$ ipython --no-banner

In [1]: import numpy as np

In [2]: import numpy.linalg as la

In [3]: np.set_printoptions(precision=2, suppress=True, linewidth=120)

In [4]: E = np.loadtxt("sample9.csv", delimiter=",")

In [5]: E
Out[5]: 
array([[-0.5 , -0.56, -0.09, -0.12, -0.43,  0.14, -0.13, -0.43],
       [ 0.23,  0.03,  0.58, -0.23, -0.4 , -0.52, -0.37, -0.01],
       [ 0.08, -0.01, -0.2 , -0.6 ,  0.55, -0.26, -0.12, -0.46],
       [-0.34,  0.2 ,  0.43, -0.32, -0.03, -0.02,  0.74, -0.05],
       [ 0.11, -0.17, -0.55, -0.03, -0.29, -0.62,  0.39,  0.19],
       [-0.46, -0.42,  0.19,  0.03,  0.44, -0.28, -0.15,  0.54],
       [-0.57,  0.66, -0.27, -0.08, -0.16, -0.14, -0.32,  0.09],
       [ 0.15, -0.08, -0.14, -0.68, -0.21,  0.42, -0.08,  0.51]])

In [6]: B = E / np.sqrt((E ** 2).mean(axis=1, keepdims=True))

In [7]: la.norm(B, axis=1)
Out[7]: array([2.83, 2.83, 2.83, 2.83, 2.83, 2.83, 2.83, 2.83])

In [8]: mat = np.load("w.npy")

In [9]: mat
Out[9]: 
array([[ 1.,  0.,  0.,  0.,  0.,  0.,  0.],
       [ 2.,  2.,  0.,  0.,  0.,  0.,  0.],
       [ 0.,  0., -1., -2.,  2.,  2.,  1.],
       [ 0.,  0., -1.,  1., -1.,  0.,  1.],
       [ 0.,  0.,  0., -1.,  2.,  1., -1.],
       [ 0.,  0., -2., -2.,  1., -2., -1.],
       [ 0.,  0.,  0.,  1.,  2.,  0.,  1.]])

In [10]: # 2 groups of indices that never mix

In [11]: np.round(la.det(mat), 2)
Out[11]: np.float64(112.0)

In [12]: np.sort(la.eigvals(mat).real)
Out[12]: array([-2.05, -2.05,  1.  ,  1.25,  1.25,  2.  ,  2.59])

In [13]: np.flatnonzero(la.matrix_power((mat != 0) + (mat.T != 0) + np.eye(7), 7)[5])
Out[13]: array([2, 3, 4, 5, 6])

In [14]: q, evecs = la.qr(mat[:, :3])[0], la.qr(mat[:, 3:])[0]

In [15]: sig = la.svd(q.T @ evecs, compute_uv=False)

In [16]: (sig > 0.9).sum()
Out[16]: np.int64(0)

In [17]: np.degrees(np.arccos(sig.clip(0, 1)))
Out[17]: array([28., 90., 90.])

In [18]: B = la.inv(mat)

In [19]: np.round(mat @ B, 2) + 0
Out[19]: 
array([[1., 0., 0., 0., 0., 0., 0.],
       [0., 1., 0., 0., 0., 0., 0.],
       [0., 0., 1., 0., 0., 0., 0.],
       [0., 0., 0., 1., 0., 0., 0.],
       [0., 0., 0., 0., 1., 0., 0.],
       [0., 0., 0., 0., 0., 1., 0.],
       [0., 0., 0., 0., 0., 0., 1.]])

In [20]: np.round(la.slogdet(mat)[0], 2)
Out[20]: np.float64(1.0)

In [21]: np.round(la.det(mat) * la.det(B), 2)
Out[21]: np.float64(1.0)

In [22]: la.det(mat) * B
Out[22]: 
array([[ 112.,    0.,    0.,    0.,    0.,    0.,    0.],
       [-112.,   56.,   -0.,   -0.,   -0.,   -0.,   -0.],
       [  -0.,   -0.,    6.,  -82.,  -48.,  -18.,   10.],
       [   0.,    0.,  -34.,   54.,   48.,  -10.,   18.],
       [   0.,    0.,   -2.,  -10.,   16.,    6.,   34.],
       [   0.,    0.,    8.,   40.,   48.,  -24.,  -24.],
       [  -0.,   -0.,   38.,  -34.,  -80.,   -2.,   26.]])

In [23]: round(float(la.cond(mat)), 2)
Out[23]: 6.9

In [24]: rng = np.random.default_rng(19)

In [25]: lab = rng.permutation(7)

In [26]: B = mat[:, lab] * rng.choice([-1, 1], 7)

In [27]: B
Out[27]: 
array([[-0., -0., -0., -1.,  0.,  0.,  0.],
       [-0., -0., -2., -2.,  0.,  0.,  0.],
       [-2.,  1., -0., -0.,  2., -2.,  1.],
       [ 1.,  1., -0., -0.,  0.,  1.,  1.],
       [-2., -0., -0., -0.,  1., -1., -1.],
       [-1.,  2., -0., -0., -2., -2., -1.],
       [-2., -0., -0., -0.,  0.,  1.,  1.]])

In [28]: left, _, vt = la.svd(mat.T @ B)

In [29]: np.round(left @ vt, 2) + 0
Out[29]: 
array([[ 0.,  0.,  0., -1.,  0.,  0.,  0.],
       [ 0.,  0., -1.,  0.,  0.,  0.,  0.],
       [ 0., -1.,  0.,  0.,  0.,  0.,  0.],
       [ 0.,  0.,  0.,  0.,  0.,  1.,  0.],
       [-1.,  0.,  0.,  0.,  0.,  0.,  0.],
       [ 0.,  0.,  0.,  0.,  1.,  0.,  0.],
       [ 0.,  0.,  0.,  0.,  0.,  0.,  1.]])

In [30]: lab = rng.permutation(7)

In [31]: lab
Out[31]: array([3, 4, 5, 1, 0, 6, 2])

In [32]: B = mat[lab][:, lab]

In [33]: B
Out[33]: 
array([[ 1., -1.,  0.,  0.,  0.,  1., -1.],
       [-1.,  2.,  1.,  0.,  0., -1.,  0.],
       [-2.,  1., -2.,  0.,  0., -1., -2.],
       [ 0.,  0.,  0.,  2.,  2.,  0.,  0.],
       [ 0.,  0.,  0.,  0.,  1.,  0.,  0.],
       [ 1.,  2.,  0.,  0.,  0.,  1.,  0.],
       [-2.,  2.,  2.,  0.,  0.,  1., -1.]])

In [34]: np.allclose(B, mat)
Out[34]: False

In [35]: np.sort(np.abs(la.eigvals(B)))
Out[35]: array([1.  , 1.71, 1.71, 2.  , 2.59, 2.73, 2.73])

In [36]: np.diag(B)
Out[36]: array([ 1.,  2., -2.,  2.,  1.,  1., -1.])

In [37]: np.trace(B)
Out[37]: np.float64(4.0)

In [38]: f = np.array([0, -2, -3, -2, -3, -3])

In [39]: F = f[np.abs(np.subtract.outer(np.arange(6), np.arange(6)))]

In [40]: F
Out[40]: 
array([[ 0, -2, -3, -2, -3, -3],
       [-2,  0, -2, -3, -2, -3],
       [-3, -2,  0, -2, -3, -2],
       [-2, -3, -2,  0, -2, -3],
       [-3, -2, -3, -2,  0, -2],
       [-3, -3, -2, -3, -2,  0]])

In [41]: left, sig, vt = la.svd(F, full_matrices=False)

In [42]: np.abs(vt[0])
Out[42]: array([0.43, 0.4 , 0.4 , 0.4 , 0.4 , 0.43])

In [43]: np.cumsum(sig ** 2) / np.sum(sig ** 2)
Out[43]: array([0.8 , 0.88, 0.92, 0.97, 1.  , 1.  ])

In [44]: np.round(left.T @ left, 2) + 0
Out[44]: 
array([[1., 0., 0., 0., 0., 0.],
       [0., 1., 0., 0., 0., 0.],
       [0., 0., 1., 0., 0., 0.],
       [0., 0., 0., 1., 0., 0.],
       [0., 0., 0., 0., 1., 0.],
       [0., 0., 0., 0., 0., 1.]])

In [45]: sig / sig[0]
Out[45]: array([1.  , 0.3 , 0.24, 0.24, 0.19, 0.02])

In [46]: sig
Out[46]: array([12.35,  3.73,  3.  ,  3.  ,  2.35,  0.27])

In [47]: left.shape, sig.shape, vt.shape
Out[47]: ((6, 6), (6,), (6, 6))

In [48]: lab = rng.permutation(6)

In [49]: lab
Out[49]: array([1, 4, 0, 3, 2, 5])

In [50]: B = F[lab][:, lab]

In [51]: np.sort(np.abs(la.eigvals(B)))
Out[51]: array([ 0.27,  2.35,  3.  ,  3.  ,  3.73, 12.35])

In [52]: def softmax(z):
    ...:     e = np.exp(z - z.max(axis=-1, keepdims=True))
    ...:     return e / e.sum(axis=-1, keepdims=True)
    ...: 

In [53]: softmax(F[3] + -1)
Out[53]: array([0.09, 0.03, 0.09, 0.66, 0.09, 0.03])

In [54]: softmax(F[3])
Out[54]: array([0.09, 0.03, 0.09, 0.66, 0.09, 0.03])

In [55]: att = F @ F.T / np.sqrt(6)

In [56]: softmax(att + np.triu(np.full(att.shape, -np.inf), 1))
Out[56]: 
array([[1.  , 0.  , 0.  , 0.  , 0.  , 0.  ],
       [0.23, 0.77, 0.  , 0.  , 0.  , 0.  ],
       [0.05, 0.08, 0.87, 0.  , 0.  , 0.  ],
       [0.21, 0.02, 0.06, 0.71, 0.  , 0.  ],
       [0.05, 0.07, 0.02, 0.07, 0.8 , 0.  ],
       [0.01, 0.01, 0.03, 0.01, 0.03, 0.91]])

In [57]: softmax(att)[3] @ F
Out[57]: array([-1.77, -2.65, -2.13, -0.76, -2.13, -2.78])

In [58]: softmax(att).round(6).argmax(axis=1)
Out[58]: array([0, 1, 2, 3, 4, 5])

In [59]: vals, evecs = la.eigh(F)

In [60]: np.round(evecs.T @ F @ evecs, 2) + 0
Out[60]: 
array([[-12.35,   0.  ,   0.  ,   0.  ,   0.  ,   0.  ],
       [  0.  ,   0.27,   0.  ,   0.  ,   0.  ,   0.  ],
       [  0.  ,   0.  ,   2.35,   0.  ,   0.  ,   0.  ],
       [  0.  ,   0.  ,   0.  ,   3.  ,   0.  ,   0.  ],
       [  0.  ,   0.  ,   0.  ,   0.  ,   3.  ,   0.  ],
       [  0.  ,   0.  ,   0.  ,   0.  ,   0.  ,   3.73]])

In [61]: vals
Out[61]: array([-12.35,   0.27,   2.35,   3.  ,   3.  ,   3.73])

In [62]: K = np.load("block9.npy")

In [63]: K
Out[63]: 
array([[  1,  -2,  -1,   2,   1,   4,   5,  -2,  -1,   2,  -2],
       [  4,  -3,   0,   1,  -1,  -1,   5,   2,  -5,   0,   4],
       [ -2,   4,  -2,   2,   5,  -3,  -1,   2,  -2,  -3,   5],
       [  1,  -2,  -2,   2,   4,  -4,  -2,   5,  -1,   2,   2],
       [ 21, -17,  -1,   7,  -4,  -1,  30,   8, -26,   2,  18]])

In [64]: np.round(K @ la.pinv(K) @ K, 2) + 0
Out[64]: 
array([[  1.,  -2.,  -1.,   2.,   1.,   4.,   5.,  -2.,  -1.,   2.,  -2.],
       [  4.,  -3.,   0.,   1.,  -1.,  -1.,   5.,   2.,  -5.,   0.,   4.],
       [ -2.,   4.,  -2.,   2.,   5.,  -3.,  -1.,   2.,  -2.,  -3.,   5.],
       [  1.,  -2.,  -2.,   2.,   4.,  -4.,  -2.,   5.,  -1.,   2.,   2.],
       [ 21., -17.,  -1.,   7.,  -4.,  -1.,  30.,   8., -26.,   2.,  18.]])

In [65]: np.allclose(K[:-1].T @ la.lstsq(K[:-1].T, K[-1])[0], K[-1])
Out[65]: True

In [66]: W0 = np.array([[-7, 9, 6, 6, 1, -1, -7],
    ...:     [-35, 45, 30, 30, 5, -5, -35],
    ...:     [-21, 27, 18, 18, 3, -3, -21],
    ...:     [-42, 54, 36, 36, 6, -6, -42],
    ...:     [-42, 54, 36, 36, 6, -6, -42],
    ...:     [-56, 72, 48, 48, 8, -8, -56]])

In [67]: left, sig, vt = la.svd(W0)

In [68]: np.argmax(sig[:-1] / (sig[1:] + 1e-6)) + 1
Out[68]: np.int64(1)

In [69]: sig.round(2) + 0
Out[69]: array([208.,   0.,   0.,   0.,   0.,   0.])

In [70]: B = left[:, :1] @ np.diag(sig[:1]) @ vt[:1]

In [71]: la.matrix_rank(B)
Out[71]: np.int64(1)

In [72]: np.round(la.norm(W0 - B) / la.norm(W0), 2)
Out[72]: np.float64(0.0)

In [73]: round(float(np.abs(W0 - B).max()), 2)
Out[73]: 0.0

In [74]: la.matrix_rank(W0, rtol=0.05)
Out[74]: np.int64(1)

In [75]: B
Out[75]: 
array([[ -7.,   9.,   6.,   6.,   1.,  -1.,  -7.],
       [-35.,  45.,  30.,  30.,   5.,  -5., -35.],
       [-21.,  27.,  18.,  18.,   3.,  -3., -21.],
       [-42.,  54.,  36.,  36.,   6.,  -6., -42.],
       [-42.,  54.,  36.,  36.,   6.,  -6., -42.],
       [-56.,  72.,  48.,  48.,   8.,  -8., -56.]])

In [76]: np.abs(np.diag(la.qr(W0)[1])) > 1e-9
Out[76]: array([ True, False, False, False, False, False])

In [77]: W0 @ la.pinv(W0) @ W0
Out[77]: 
array([[ -7.,   9.,   6.,   6.,   1.,  -1.,  -7.],
       [-35.,  45.,  30.,  30.,   5.,  -5., -35.],
       [-21.,  27.,  18.,  18.,   3.,  -3., -21.],
       [-42.,  54.,  36.,  36.,   6.,  -6., -42.],
       [-42.,  54.,  36.,  36.,   6.,  -6., -42.],
       [-56.,  72.,  48.,  48.,   8.,  -8., -56.]])

In [78]: try:
    ...:     la.inv(W0)
    ...: except la.LinAlgError as e:
    ...:     print("failed:", e)
    ...: 
failed: Last 2 dimensions of the array must be square

In [79]: la.lstsq(W0[:-1].T, W0[-1])[2]
Out[79]: np.int32(1)

In [80]: round(float(np.trace(la.pinv(W0) @ W0)), 2)
Out[80]: 1.0

In [81]: np.allclose(W0[:-1].T @ la.lstsq(W0[:-1].T, W0[-1])[0], W0[-1])
Out[81]: True
